% python3 -q
>>> import numpy as np
>>> import numpy.linalg as la
>>> np.set_printoptions(precision=2, suppress=True, linewidth=160, sign=" ")
>>> F = np.array([[-1, 1, -6, -3, 1, -4, -5],
...     [0, 2, -5, -2, 2, -3, -4],
...     [-1, 1, -6, -3, 1, -4, -5],
...     [-1, 1, -6, -3, 1, -4, -5]])
>>> # null space of dimension 5
>>> Uu, sig, Vt = la.svd(F)
>>> evecs = Vt[:(sig > 1e-8).sum()]
>>> rng = np.random.default_rng(72)
>>> x0 = F[3] + -3 * F[0] + rng.integers(2) * np.eye(7)[6]
>>> x0
array([ 2., -2., 12.,  6., -2.,  8., 11.])
>>> np.allclose(evecs.T @ evecs @ x0, x0)
False
>>> np.diag(evecs.T @ evecs)
array([ 0.19,  0.39,  0.41,  0.15,  0.39,  0.19,  0.28])
>>> la.matrix_rank(np.vstack([F, x0]))
np.int64(3)
>>> def softmax(z):
...     e = np.exp(z - z.max(axis=-1, keepdims=True))
...     return e / e.sum(axis=-1, keepdims=True)
... 
>>> np.round(softmax(F[2] + 3), 2) + 0
array([ 0.06,  0.46,  0.  ,  0.01,  0.46,  0.  ,  0.  ])
>>> scores = F @ F.T / np.sqrt(7)
>>> softmax(scores)[2] @ F
array([-1.,  1., -6., -3.,  1., -4., -5.])
>>> Uu, sig, Vt = la.svd(F)
>>> sig.round(2) + 0
array([ 18.05,   1.75,   0.  ,   0.  ])
>>> out = Uu[:, :2] @ np.diag(sig[:2]) @ Vt[:2]
>>> la.matrix_rank(out)
np.int64(2)
>>> la.matrix_rank(F, rtol=0.05)
np.int64(2)
>>> np.round(la.norm(F - out, 2), 2), np.round(sig[2], 2)
(np.float64(0.0), np.float64(0.0))
>>> round(la.norm(F - out) / la.norm(F), 2)
np.float64(0.0)
>>> round(np.abs(F - out).max(), 2)
np.float64(0.0)
>>> out.round(2) + 0
array([[-1.,  1., -6., -3.,  1., -4., -5.],
       [ 0.,  2., -5., -2.,  2., -3., -4.],
       [-1.,  1., -6., -3.,  1., -4., -5.],
       [-1.,  1., -6., -3.,  1., -4., -5.]])
>>> np.round(la.norm(F[2] - F[3]), 2)
np.float64(0.0)
>>> F[2] @ F[3]
np.int64(89)
>>> round(la.norm(F, 2), 2)
np.float64(18.05)
>>> rank = la.matrix_rank(F)
>>> rank
np.int64(2)
>>> N = la.svd(F)[2][rank:].T
>>> [int(la.matrix_rank(F[:, :j + 1])) for j in range(7)]
[1, 2, 2, 2, 2, 2, 2]
>>> la.matrix_rank(F.T @ F), la.matrix_rank(F @ F.T)
(np.int64(2), np.int64(2))
>>> [int(la.matrix_rank(F[:i])) for i in range(1, len(F) + 1)]
[1, 2, 2, 2]
>>> np.round(F @ N, 2) + 0
array([[ 0.,  0.,  0.,  0.,  0.],
       [ 0.,  0.,  0.,  0.,  0.],
       [ 0.,  0.,  0.,  0.,  0.],
       [ 0.,  0.,  0.,  0.,  0.]])
>>> N.shape
(7, 5)
>>> np.allclose(F @ N, 0)
True
>>> [int(la.matrix_rank(np.delete(F, i, axis=0))) for i in range(4)]
[2, 1, 2, 2]
>>> r0 = np.array([0, -3, -4, -8, 0, 3]) + 0.5
>>> E = np.outer(r0, r0) / (r0 @ r0)
>>> E.round(2) + 0
array([[ 0.  , -0.01, -0.02, -0.04,  0.  ,  0.02],
       [-0.01,  0.07,  0.1 ,  0.21, -0.01, -0.1 ],
       [-0.02,  0.1 ,  0.14,  0.3 , -0.02, -0.14],
       [-0.04,  0.21,  0.3 ,  0.64, -0.04, -0.3 ],
       [ 0.  , -0.01, -0.02, -0.04,  0.  ,  0.02],
       [ 0.02, -0.1 , -0.14, -0.3 ,  0.02,  0.14]])
>>> # column 4 repeats column 0
>>> ev, evecs = la.eigh(E)
>>> np.round(evecs.T @ evecs, 2) + 0
array([[ 1.,  0.,  0.,  0.,  0.,  0.],
       [ 0.,  1.,  0.,  0.,  0.,  0.],
       [ 0.,  0.,  1.,  0.,  0.,  0.],
       [ 0.,  0.,  0.,  1.,  0.,  0.],
       [ 0.,  0.,  0.,  0.,  1.,  0.],
       [ 0.,  0.,  0.,  0.,  0.,  1.]])
>>> np.round(la.svd(E, compute_uv=False), 2) + 0
array([ 1.,  0.,  0.,  0.,  0.,  0.])
>>> np.abs(evecs[:, -1])
array([ 0.05,  0.27,  0.37,  0.8 ,  0.05,  0.37])
>>> la.eigvalsh(E + 5 * np.eye(6))
array([ 5.,  5.,  5.,  5.,  5.,  6.])
>>> r0, g = E[0], E[5]
>>> np.round(r0 @ r0, 2)
np.float64(0.0)
>>> pr = (r0 @ g) / (r0 @ r0) * r0
>>> round(la.norm(r0 + g) ** 2 + la.norm(r0 - g) ** 2, 2)
np.float64(0.29)
>>> softmax(E).sum(axis=1)
array([ 1.,  1.,  1.,  1.,  1.,  1.])
>>> softmax(10 * E[5])
array([ 0.17,  0.05,  0.03,  0.01,  0.17,  0.57])
>>> softmax(E[5])
array([ 0.18,  0.16,  0.15,  0.13,  0.18,  0.2 ])
>>> scores = E @ E.T / np.sqrt(6)
>>> softmax(scores)
array([[ 0.17,  0.17,  0.17,  0.16,  0.17,  0.17],
       [ 0.16,  0.17,  0.17,  0.18,  0.16,  0.16],
       [ 0.16,  0.17,  0.17,  0.18,  0.16,  0.15],
       [ 0.15,  0.17,  0.18,  0.2 ,  0.15,  0.14],
       [ 0.17,  0.17,  0.17,  0.16,  0.17,  0.17],
       [ 0.17,  0.16,  0.16,  0.15,  0.17,  0.18]])
>>> softmax(scores)[5] @ E
array([-0.01,  0.04,  0.05,  0.11, -0.01, -0.05])
>>> softmax(scores + np.triu(np.full(scores.shape, -np.inf), 1))
array([[ 1.  ,  0.  ,  0.  ,  0.  ,  0.  ,  0.  ],
       [ 0.49,  0.51,  0.  ,  0.  ,  0.  ,  0.  ],
       [ 0.32,  0.34,  0.34,  0.  ,  0.  ,  0.  ],
       [ 0.22,  0.24,  0.25,  0.29,  0.  ,  0.  ],
       [ 0.2 ,  0.2 ,  0.2 ,  0.2 ,  0.2 ,  0.  ],
       [ 0.17,  0.16,  0.16,  0.15,  0.17,  0.18]])
>>> rank = la.matrix_rank(E)
>>> rank
np.int64(1)
>>> N = la.svd(E)[2][rank:].T
>>> np.round(N @ N.T, 2) + 0
array([[ 1.  ,  0.01,  0.02,  0.04,  0.  , -0.02],
       [ 0.01,  0.93, -0.1 , -0.21,  0.01,  0.1 ],
       [ 0.02, -0.1 ,  0.86, -0.3 ,  0.02,  0.14],
       [ 0.04, -0.21, -0.3 ,  0.36,  0.04,  0.3 ],
       [ 0.  ,  0.01,  0.02,  0.04,  1.  , -0.02],
       [-0.02,  0.1 ,  0.14,  0.3 , -0.02,  0.86]])
>>> [int(la.matrix_rank(np.delete(E, i, axis=0))) for i in range(6)]
[1, 1, 1, 1, 1, 1]
>>> [int(la.matrix_rank(E[:, :j + 1])) for j in range(6)]
[1, 1, 1, 1, 1, 1]
>>> arr = np.loadtxt("block1.csv", delimiter=",")
>>> arr
array([[ 1.  ,  0.  ,  0.  ,  0.  ,  0.  ,  0.  ],
       [ 0.  , -0.5 ,  0.  , -0.87,  0.  ,  0.  ],
       [ 0.  ,  0.  ,  1.  ,  0.  ,  0.  ,  0.  ],
       [ 0.  ,  0.87,  0.  , -0.5 ,  0.  ,  0.  ],
       [ 0.  ,  0.  ,  0.  ,  0.  ,  1.  ,  0.  ],
       [ 0.  ,  0.  ,  0.  ,  0.  ,  0.  ,  1.  ]])
>>> # 5 groups of indices that never mix
>>> arr[:, 3] @ arr[:, 5]
np.float64(0.0)
>>> la.pinv(arr)
array([[ 1.  ,  0.  ,  0.  ,  0.  ,  0.  ,  0.  ],
       [ 0.  , -0.5 ,  0.  ,  0.87,  0.  ,  0.  ],
       [ 0.  ,  0.  ,  1.  ,  0.  ,  0.  ,  0.  ],
       [ 0.  , -0.87,  0.  , -0.5 ,  0.  ,  0.  ],
       [ 0.  ,  0.  ,  0.  ,  0.  ,  1.  ,  0.  ],
       [ 0.  ,  0.  ,  0.  ,  0.  ,  0.  ,  1.  ]])
>>> la.svd(arr, compute_uv=False)
array([ 1.,  1.,  1.,  1.,  1.,  1.])
